$ python3 -q
>>> import numpy as np
>>> from numpy import linalg as LA
>>> np.set_printoptions(precision=4, suppress=True, linewidth=120)
>>> def rd(a):
...     return np.round(a, 4) + 0
... 
>>> E = np.load("block17.npy")
>>> print(rd(E))
[[-1.1924 -1.9954  0.8275  0.7855  2.3414  1.8724  2.2859  0.5369  1.9475]
 [ 0.     -1.57   -1.1571 -0.4858 -2.4174  2.2288 -0.5452 -2.8688  1.2733]
 [-0.7949 -1.9408 -1.7258 -2.4704  1.404  -0.9641 -2.4671  1.1849  1.0625]
 [-0.7949 -0.8941  0.289  -0.0745 -3.3074  0.2299  0.7124  3.428   0.4785]
 [-1.9873 -0.5345  2.0044  0.3652 -0.8406 -3.2142  0.0436 -1.6072  1.7295]
 [ 3.1797 -2.7035  2.5242  0.0555 -0.0161 -0.3277 -0.8306  0.0879 -0.633 ]
 [-1.9873  0.7738  2.9121 -2.1912  0.0977  1.9722 -1.1852 -0.1544 -1.3575]
 [ 1.9873  2.3662  0.9282 -1.4691 -0.0085  0.4182 -0.1276  0.4743  3.4664]
 [-0.5962  0.4415  0.4288  3.308   0.2171  1.0203 -3.2819  0.6976  0.9887]]
>>> rng = np.random.default_rng(67)
>>> lab = rng.permutation(9)
>>> print(lab)
[2 5 7 3 6 0 4 1 8]
>>> other = E[lab][:, lab]
>>> print(rd(np.diag(other)))
[-1.7258 -0.3277  0.4743 -0.0745 -1.1852 -1.1924 -0.8406 -1.57    0.9887]
>>> print(rd(other))
[[-1.7258 -0.9641  1.1849 -2.4704 -2.4671 -0.7949  1.404  -1.9408  1.0625]
 [ 2.5242 -0.3277  0.0879  0.0555 -0.8306  3.1797 -0.0161 -2.7035 -0.633 ]
 [ 0.9282  0.4182  0.4743 -1.4691 -0.1276  1.9873 -0.0085  2.3662  3.4664]
 [ 0.289   0.2299  3.428  -0.0745  0.7124 -0.7949 -3.3074 -0.8941  0.4785]
 [ 2.9121  1.9722 -0.1544 -2.1912 -1.1852 -1.9873  0.0977  0.7738 -1.3575]
 [ 0.8275  1.8724  0.5369  0.7855  2.2859 -1.1924  2.3414 -1.9954  1.9475]
 [ 2.0044 -3.2142 -1.6072  0.3652  0.0436 -1.9873 -0.8406 -0.5345  1.7295]
 [-1.1571  2.2288 -2.8688 -0.4858 -0.5452  0.     -2.4174 -1.57    1.2733]
 [ 0.4288  1.0203  0.6976  3.308  -3.2819 -0.5962  0.2171  0.4415  0.9887]]
>>> print(rd(np.trace(other)))
-5.4532
>>> O, r_ = LA.qr(other)
>>> print(rd(O @ r_))
[[-1.7258 -0.9641  1.1849 -2.4704 -2.4671 -0.7949  1.404  -1.9408  1.0625]
 [ 2.5242 -0.3277  0.0879  0.0555 -0.8306  3.1797 -0.0161 -2.7035 -0.633 ]
 [ 0.9282  0.4182  0.4743 -1.4691 -0.1276  1.9873 -0.0085  2.3662  3.4664]
 [ 0.289   0.2299  3.428  -0.0745  0.7124 -0.7949 -3.3074 -0.8941  0.4785]
 [ 2.9121  1.9722 -0.1544 -2.1912 -1.1852 -1.9873  0.0977  0.7738 -1.3575]
 [ 0.8275  1.8724  0.5369  0.7855  2.2859 -1.1924  2.3414 -1.9954  1.9475]
 [ 2.0044 -3.2142 -1.6072  0.3652  0.0436 -1.9873 -0.8406 -0.5345  1.7295]
 [-1.1571  2.2288 -2.8688 -0.4858 -0.5452  0.     -2.4174 -1.57    1.2733]
 [ 0.4288  1.0203  0.6976  3.308  -3.2819 -0.5962  0.2171  0.4415  0.9887]]
>>> print(O.shape, r_.shape)
(9, 9) (9, 9)
>>> print(abs(r_[0, 0]), rd(LA.norm(other[:, 0])))
5.0 5.0
>>> mat = np.load("arr.npy")
>>> print(mat)
[[1 1 3 1 1]
 [0 0 2 0 0]
 [3 3 5 3 3]
 [1 1 3 1 1]
 [3 3 5 3 3]]
>>> lab = rng.permutation(5)
>>> print(lab)
[4 2 3 1 0]
>>> other = mat[lab][:, lab]
>>> print(other)
[[3 5 3 3 3]
 [3 5 3 3 3]
 [1 3 1 1 1]
 [0 2 0 0 0]
 [1 3 1 1 1]]
>>> r = LA.matrix_rank(mat)
>>> print(r)
2
>>> ns = LA.svd(mat)[2][r:].T
>>> print(rd(ns @ ns.T))
[[ 0.75 -0.25  0.   -0.25 -0.25]
 [-0.25  0.75  0.   -0.25 -0.25]
 [ 0.    0.    0.    0.    0.  ]
 [-0.25 -0.25  0.    0.75 -0.25]
 [-0.25 -0.25  0.   -0.25  0.75]]
>>> print([int(LA.matrix_rank(mat[:i])) for i in range(1, len(mat) + 1)])
[1, 2, 2, 2, 2]
>>> print(ns.shape)
(5, 3)
>>> print(LA.matrix_rank(mat.T @ mat), LA.matrix_rank(mat @ mat.T))
2 2
>>> Uu, sig, vt = LA.svd(mat)
>>> print(rd(sig))
[12.1701  1.972   0.      0.      0.    ]
>>> other = Uu[:, :2] @ np.diag(sig[:2]) @ vt[:2]
>>> print(LA.matrix_rank(other))
2
>>> print(rd(other))
[[1. 1. 3. 1. 1.]
 [0. 0. 2. 0. 0.]
 [3. 3. 5. 3. 3.]
 [1. 1. 3. 1. 1.]
 [3. 3. 5. 3. 3.]]
>>> J = np.array([[0, 0, 0, 0, 0],
...     [0, 0, 0, 0, 0],
...     [0, 0, 0, -1, 0],
...     [0, 0, 2, 0, 0],
...     [0, -1, 0, 0, 0]])
>>> print(np.abs(J).max())
2
>>> print(J.sum(axis=0))
[ 0 -1  2 -1  0]
>>> print(LA.matrix_rank(J))
3
>>> print(np.count_nonzero(J))
3
>>> print(J.sum(axis=1))
[ 0  0 -1  2 -1]
>>> LA.rank(J)
Traceback (most recent call last):
  File "<python-input-41>", line 1, in <module>
    LA.rank(J)
    ^^^^^^^
AttributeError: module 'numpy.linalg' has no attribute 'rank'
>>> Uu, sig, vt = LA.svd(J)
>>> vecs = vt[:(sig > 1e-8).sum()]
>>> x0 = J[1] + -2 * J[4] + rng.integers(2) * np.eye(5)[1]
>>> print(x0)
[0. 2. 0. 0. 0.]
>>> print(vecs.T @ vecs)
[[0. 0. 0. 0. 0.]
 [0. 1. 0. 0. 0.]
 [0. 0. 1. 0. 0.]
 [0. 0. 0. 1. 0.]
 [0. 0. 0. 0. 0.]]
>>> print(np.diag(vecs.T @ vecs))
[0. 1. 1. 1. 0.]
>>> T = np.stack([J, 2 * J, J[::-1]])
>>> print(np.einsum("bij,cij->bc", T, T))
[[ 6 12  1]
 [12 24  2]
 [ 1  2  6]]
>>> m1 = np.array([[4.14, 0.79, 2.41, 0.2, -1.79, 0.14],
...     [-2.29, 0.28, -1.33, 1.07, -0.54, -0.44],
...     [1.46, -0.99, -0.21, -1.0, 1.39, 1.46],
...     [-0.75, 0.09, 1.26, -1.29, 0.93, -1.38],
...     [-5.78, 0.09, -0.89, -0.7, 1.56, -2.6],
...     [-1.77, 1.54, 0.61, 1.43, -2.18, -2.2],
...     [-3.65, 0.31, -1.26, 0.65, -0.01, -1.26],
...     [-4.46, -0.06, -1.84, 0.36, 0.73, -1.1],
...     [0.59, 1.96, 4.39, -0.83, -1.57, -3.86]])
>>> print(np.abs(np.diag(LA.qr(m1)[1])) > 1e-9)
[ True  True  True False False False]
>>> f = np.array([-1, -2, -2])
>>> print(np.polyval(f, m1[3]))
[-1.0625 -2.1881 -6.1076 -1.0841 -4.7249 -1.1444]
>>> print(rd(np.cross(m1[3, :3], m1[0, :3])))
[-0.7785  7.0239 -0.9651]
>>> print(rd(np.correlate(m1[3], m1[0], "full")))
[-0.105   1.3551 -0.1347 -4.2255  2.3157 -2.1132  0.9153  6.1626 -7.9317  2.76   -5.7132]
>>> print(LA.cond(m1) > 100)
True
>>> print(LA.matrix_rank(m1, rtol=0.1))
3
>>> print(np.argsort(-LA.norm(m1, axis=0).round(6), kind="stable")[:3])
[0 2 5]
>>> print(rd(LA.svd(m1, compute_uv=False)))
[10.8659  7.7414  4.1788  0.      0.      0.    ]
>>> print(np.unravel_index(np.abs(m1).argmax(), m1.shape))
(np.int64(4), np.int64(0))
>>> print(np.abs(m1).max())
5.78
>>> print(rd(m1.mean(axis=0)))
[-1.39    0.4456  0.3489 -0.0122 -0.1644 -1.2489]
>>> print(rd(m1.sum(axis=0)))
[-12.51   4.01   3.14  -0.11  -1.48 -11.24]
>>> print(rd(LA.norm(m1)))
13.9807
>>> print(rd(m1.sum(axis=1)))
[ 5.89 -3.25  2.11 -1.14 -8.32 -2.57 -5.22 -6.37  0.68]
>>> theta = np.radians(72)
>>> r_ = np.eye(6)
>>> r_[4, 4] = r_[3, 3] = np.cos(theta)
>>> r_[4, 3], r_[3, 4] = -np.sin(theta), np.sin(theta)
>>> print(rd(r_))
[[ 1.      0.      0.      0.      0.      0.    ]
 [ 0.      1.      0.      0.      0.      0.    ]
 [ 0.      0.      1.      0.      0.      0.    ]
 [ 0.      0.      0.      0.309   0.9511  0.    ]
 [ 0.      0.      0.     -0.9511  0.309   0.    ]
 [ 0.      0.      0.      0.      0.      1.    ]]
>>> other = m1 @ r_.T
>>> print(rd(LA.svd(m1, compute_uv=False)), rd(LA.svd(other, compute_uv=False)))
[10.8659  7.7414  4.1788  0.      0.      0.    ] [10.8659  7.7414  4.1788  0.      0.      0.    ]
>>> print(np.allclose(m1 @ m1.T, other @ other.T))
True
>>> print(rd(LA.det(r_)), rd(np.trace(r_)))
1.0 4.618
>>> sig = 20 * 0.7 ** np.arange(4)
>>> O, _ = LA.qr(np.array([[-0.6, 0.1, -0.4, -0.8],
...     [0.2, 0.3, -0.4, 2.5],
...     [0.5, 0.3, 0.2, 0.2],
...     [-1.0, -0.5, 0.6, 0.3]]))
>>> W0 = rng.normal(size=(10, 4)) * sig @ O
>>> print(rd(W0))
[[ 11.0783  11.7231   5.5079  20.2982]
 [-14.7752  -7.8988  17.5074 -25.4451]
 [-11.2041 -30.5042  -2.4185 -16.9525]
 [ 21.8545  22.847   -9.1693  16.1414]
 [ -9.9459  -4.9453  -8.0992 -14.1514]
 [ 15.2447  14.6099   6.3121  -3.1803]
 [ -2.3101  -0.6747   3.036   -6.8017]
 [  6.2514  40.3297   2.7205   7.9758]
 [  6.0184   6.2672  -1.6089 -12.5896]
 [  4.8103   7.5268  18.0382  -5.4998]]
>>> Xs = W0 - W0.mean(axis=0)
>>> vecs = LA.svd(Xs)[2][:1]
>>> other = Xs - Xs @ vecs.T @ vecs
>>> print(rd(np.diag(vecs.T @ vecs)))
[0.1878 0.5258 0.0032 0.2833]
>>> print(rd(np.cov(Xs @ vecs.T, rowvar=False)))
610.3012
>>> print(LA.norm(other, axis=1).round(6).argmax())
0
>>> print(rd(LA.norm(other) / LA.norm(Xs)))
0.4974
>>> other = np.c_[W0[:, :1] @ np.array([[5]]), np.array([-3, 1, 1, 7, 5, 3, 8, -2, 1, 2])]
>>> print(rd(other))
[[ 55.3913  -3.    ]
 [-73.8759   1.    ]
 [-56.0206   1.    ]
 [109.2727   7.    ]
 [-49.7295   5.    ]
 [ 76.2236   3.    ]
 [-11.5506   8.    ]
 [ 31.257   -2.    ]
 [ 30.0918   1.    ]
 [ 24.0517   2.    ]]
>>> print(rd(LA.lstsq(W0, other[:, 0])[0]))
[5. 0. 0. 0.]
>>> print(LA.matrix_rank(other))
2
>>> hat = W0 @ LA.solve(W0.T @ W0, W0.T)
>>> print(rd(LA.eigvalsh(hat)))
[0. 0. 0. 0. 0. 0. 1. 1. 1. 1.]
>>> print(LA.matrix_rank(np.eye(10) - hat))
6
>>> print(np.allclose(hat @ hat, hat))
True
>>> F = np.load("run4.npy")
>>> print(F)
[[ -59.2445  -99.1483   60.6872  -39.31  ]
 [ -58.9854 -100.5175   60.3269  -39.9781]
 [ -59.4541 -100.0631   59.8498  -38.8086]
 [ -59.4215  -99.2688   60.5864  -40.8529]
 [ -60.1599 -100.1615   59.144   -39.7463]
 [ -60.34    -98.1606   59.4094  -39.162 ]
 [ -60.094  -100.2227   60.9591  -40.7676]
 [ -60.0542 -100.9942   59.7811  -39.8004]
 [ -60.2383 -100.4791   59.7387  -41.8212]
 [ -59.3261  -99.974    60.5075  -39.9702]
 [ -60.9211  -99.3793   60.3094  -39.1002]
 [ -60.2265  -99.893    61.7683  -41.3695]
 [ -59.3609  -98.9956   58.3416  -38.5037]
 [ -59.2305  -99.1883   60.8653  -41.354 ]
 [ -60.4103 -102.2203   59.4435  -40.1835]
 [ -59.7097 -100.4678   59.4621  -38.4428]
 [ -61.6661  -99.6606   59.5019  -39.2778]
 [ -59.7366 -100.1174   57.6615  -39.5508]
 [ -59.6715  -99.2791   59.2226  -40.6676]
 [ -58.9381 -100.1901   61.3838  -37.6727]
 [ -59.9589 -100.0085   60.5781  -39.2792]
 [ -60.5595  -99.6509   60.4445  -40.1342]
 [ -60.676  -101.8737   60.7499  -39.4076]]
>>> Xs = F - F.mean(axis=0)
>>> vecs = LA.svd(Xs)[2][:1]
>>> other = Xs - Xs @ vecs.T @ vecs
>>> print(LA.norm(other, axis=1).round(6).argmax())
19
>>> print(rd(LA.norm(other) / LA.norm(Xs)))
0.7885
>>> print(LA.matrix_rank(F))
4
>>> print(rd(LA.norm(F)))
657.2368
>>> print(np.unravel_index(np.abs(F).argmax(), F.shape))
(np.int64(14), np.int64(1))
>>> print(rd(F.sum(axis=0)))
[-1378.3837 -2299.9144  1380.7226  -915.1609]
>>> print(rd(F.mean(axis=0)))
[-59.9297 -99.9963  60.0314 -39.7896]
>>> np.zeros(23, 4)
Traceback (most recent call last):
  File "<python-input-106>", line 1, in <module>
    np.zeros(23, 4)
    ~~~~~~~~^^^^^^^
TypeError: Cannot interpret '4' as a data type
>>> print(np.abs(F).max())
102.2203
>>> other = F / LA.norm(F, axis=1, keepdims=True)
>>> G = other @ other.T
>>> print(rd(G[21]))
[1.     0.9999 0.9999 1.     0.9999 1.     1.     0.9999 0.9999 1.     1.     0.9999 0.9999 0.9999 0.9999 0.9999 0.9999
 0.9998 1.     0.9997 1.     1.     0.9999]
>>> Z = F[[7, 3]].astype(float)
>>> for _ in range(7):
...     lab = LA.norm(F[:, None] - Z, axis=-1).argmin(axis=1)
...     Z = np.array([F[lab == j].mean(axis=0) for j in range(2)])
... 
>>> print(lab)
[1 0 0 1 0 1 1 0 1 1 0 1 0 1 0 0 0 0 1 0 0 1 0]
>>> print(rd(Z))
[[ -60.0024 -100.3577   59.7334  -39.2117]
 [ -59.8352  -99.5265   60.4189  -40.5409]]
>>> print(np.abs(Z[1] - Z[0]).argmax())
3
>>> print(rd(np.abs(Z).max()))
100.3577
>>> print(rd(Z.sum(axis=0)))
[-119.8376 -199.8841  120.1523  -79.7526]
>>> print(rd(np.diff(Z, axis=0)))
[[ 0.1672  0.8312  0.6855 -1.3293]]
>>> print(rd(LA.svd(Z, compute_uv=False)))
[193.7934   1.2157]
>>> print(LA.matrix_rank(Z))
2
>>> print(Z.shape)
(2, 4)
>>> Z = np.array([[-2, -1, 2, 3, -1, -2, -1, 2], [3, -3, 2, 1, -1, 1, 1, 1]])
>>> K = rng.normal(size=(32, 2)) @ Z + np.array([2, 3, 1, 3, 1, 1, 2, 1])
>>> print(rd(K))
[[ 2.9751  3.5532 -0.0481  1.4571  1.524   2.0043  2.4948 -0.0335]
 [-2.6948  5.6208  0.1746  3.97    1.4127 -1.4867  0.2046  1.2787]
 [ 2.9434  3.5285 -0.0065  1.5155  1.5033  1.9687  2.478   0.0061]
 [ 0.4002  5.4739 -1.0378  1.3984  2.0189  0.8552  1.5639 -0.3103]
 [ 1.165   0.8641  3.7443  6.3527 -0.3721 -0.5987  1.3916  3.3624]
 [ 2.0612 -1.1783  5.6154  8.0525 -1.3077 -0.8095  1.5629  4.6801]
 [ 1.2084  0.9475  3.6324  6.2122 -0.3162 -0.5279  1.4201  3.2642]
 [ 7.5042  2.718  -1.1329 -1.5479  2.0665  5.1557  4.415  -1.8072]
 [ 0.5268  1.9013  2.8756  5.6524  0.0622 -0.6342  1.2232  2.7951]
 [-0.0543  5.2921 -0.6338  2.0246  1.8169  0.4209  1.3417  0.1038]
 [ 7.1162  0.1311  1.9138  1.9587  0.5431  3.7042  3.9551  0.7078]
 [-2.7538  9.9863 -4.6498 -1.3133  3.8249  0.4076  0.6635 -2.5691]
 [ 0.2269  5.2984 -0.7657  1.767   1.8828  0.6424  1.4673 -0.0579]
 [ 5.2579  2.6294 -0.0362  0.557   1.5181  3.3692  3.4068 -0.4806]
 [ 7.7818  4.8736 -3.6515 -4.4294  3.3258  6.3297  4.7779 -3.8776]
 [ 0.476   5.874  -1.516   0.842   2.258   1.092   1.642  -0.708 ]
 [ 2.718   4.4704 -0.9528  0.5647  1.9764  2.2119  2.4825 -0.7059]
 [-1.6975  0.7698  5.1213  9.0124 -1.0606 -2.867   0.1089  5.0365]
 [ 4.7581 -0.0099  3.1185  4.2271 -0.0593  1.8074  2.8914  2.1432]
 [ 2.4603  1.8857  2.0336  3.9528  0.4832  0.8627  2.0807  1.7348]
 [ 0.8534  6.7606 -2.6689 -0.5771  2.8344  1.7796  1.9083 -1.7058]
 [ 0.5976  4.6741 -0.2368  2.2004  1.6184  0.6533  1.5627  0.291 ]
 [-0.9497  6.5423 -1.6249  1.2925  2.3124  0.2801  1.0826 -0.51  ]
 [ 0.0711  0.8581  4.2372  7.3324 -0.6186 -1.4522  0.9047  3.9755]
 [ 2.6154  4.8691 -1.3502  0.1686  2.1751  2.3093  2.4812 -1.0033]
 [ 1.3442  2.5144  1.8311  4.1765  0.5845  0.2741  1.6546  1.796 ]
 [-0.3914  7.2895 -2.7033 -0.117   2.8516  1.0464  1.4137 -1.4843]
 [ 3.1685  0.7379  2.9941  4.7261  0.003   0.9035  2.268   2.3616]
 [ 4.7601 -1.4496  4.7173  5.9849 -0.8586  1.1692  2.7323  3.4218]
 [ 6.3416  1.4765  0.7632  1.0028  1.1184  3.6997  3.7603 -0.0578]
 [ 3.9884  3.4269 -0.358   0.7108  1.679   2.7362  2.9312 -0.4841]
 [-2.729   8.8726 -3.4234  0.0259  3.2117 -0.0681  0.5507 -1.5929]]
>>> d = LA.norm(K[:, None] - K[None], axis=-1)
>>> print(np.unravel_index(d.round(6).argmax(), d.shape))
(np.int64(14), np.int64(17))
>>> print(d[27].round(6).argsort(kind="stable")[:4])
[27 19 18 25]
>>> print(LA.matrix_rank(d ** 2))
4
>>> print(rd(d[:5, :5]))
[[0.     7.871  0.1015 3.7162 8.4839]
 [7.871  0.     7.8077 5.2829 8.1036]
 [0.1015 7.8077 0.     3.7109 8.3835]
 [3.7162 5.2829 3.7109 0.     9.5183]
 [8.4839 8.1036 8.3835 9.5183 0.    ]]
>>> print(np.flatnonzero(d[27] < d.mean() / 2))
[ 4  6  8 18 19 25 27 28]
>>> print(d.shape)
(32, 32)
